$ python -q
>>> import numpy as np
>>> np.set_printoptions(suppress=True, linewidth=120)
>>> mat = np.load("test19.npy")
>>> print(mat)
[[ 8.4206 -4.8715  2.4547]
 [ 5.0582 -2.9847  1.4681]
 [ 8.4504 -5.0022  2.5278]
 [ 5.07   -2.9697  1.5463]
 [-5.1157  2.993  -1.4082]
 [ 3.418  -2.0055  1.0332]
 [ 8.5214 -5.0347  2.5272]
 [-3.3133  1.996  -0.9881]
 [ 8.5495 -5.069   2.4825]
 [-3.4141  1.98   -0.9193]
 [-1.7201  0.9817 -0.5841]
 [-6.7776  3.9669 -1.9883]
 [-3.3723  1.9375 -0.9799]]
>>> Xs = mat - mat.mean(axis=0)
>>> left, sig, Vh = np.linalg.svd(Xs, full_matrices=False)
>>> print(sig.round(4))
[24.4098  0.1597  0.1073]
>>> print(np.abs(Vh[0]).argmax())
0
>>> print(round(float((sig ** 2).sum() ** 2 / (sig ** 4).sum()), 4))
1.0001
>>> print(np.round(sig ** 2 / (sig ** 2).sum(), 4) + 0)
[0.9999 0.     0.    ]
>>> print(np.round(np.abs(Vh[-1]), 4))
[0.5046 0.8633 0.0079]
>>> print(np.linalg.matrix_rank(Xs))
3
>>> print(np.round(Vh[0] * np.sign(Vh[0, np.abs(Vh[0]).argmax()]), 4))
[ 0.8362 -0.4909  0.2446]
>>> print(np.round(Xs.mean(axis=0), 4) + 0)
[0. 0. 0.]
>>> arr = np.loadtxt("sample2.csv", delimiter=",")
>>> print(arr)
[[ 17.   4.   0.  -2.   0.]
 [  4.  13.  -9.   0.   7.]
 [  0.  -9.  11.  -2. -11.]
 [ -2.   0.  -2.  14.   0.]
 [  0.   7. -11.   0.  13.]]
>>> print(np.linalg.matrix_rank(arr, rtol=0.1))
4
>>> print(round(np.linalg.norm(arr, 2) / np.linalg.norm(arr), 4))
0.7961
>>> print(round(np.log10(np.linalg.cond(arr))))
2
>>> print(np.linalg.cond(arr) > 100)
True
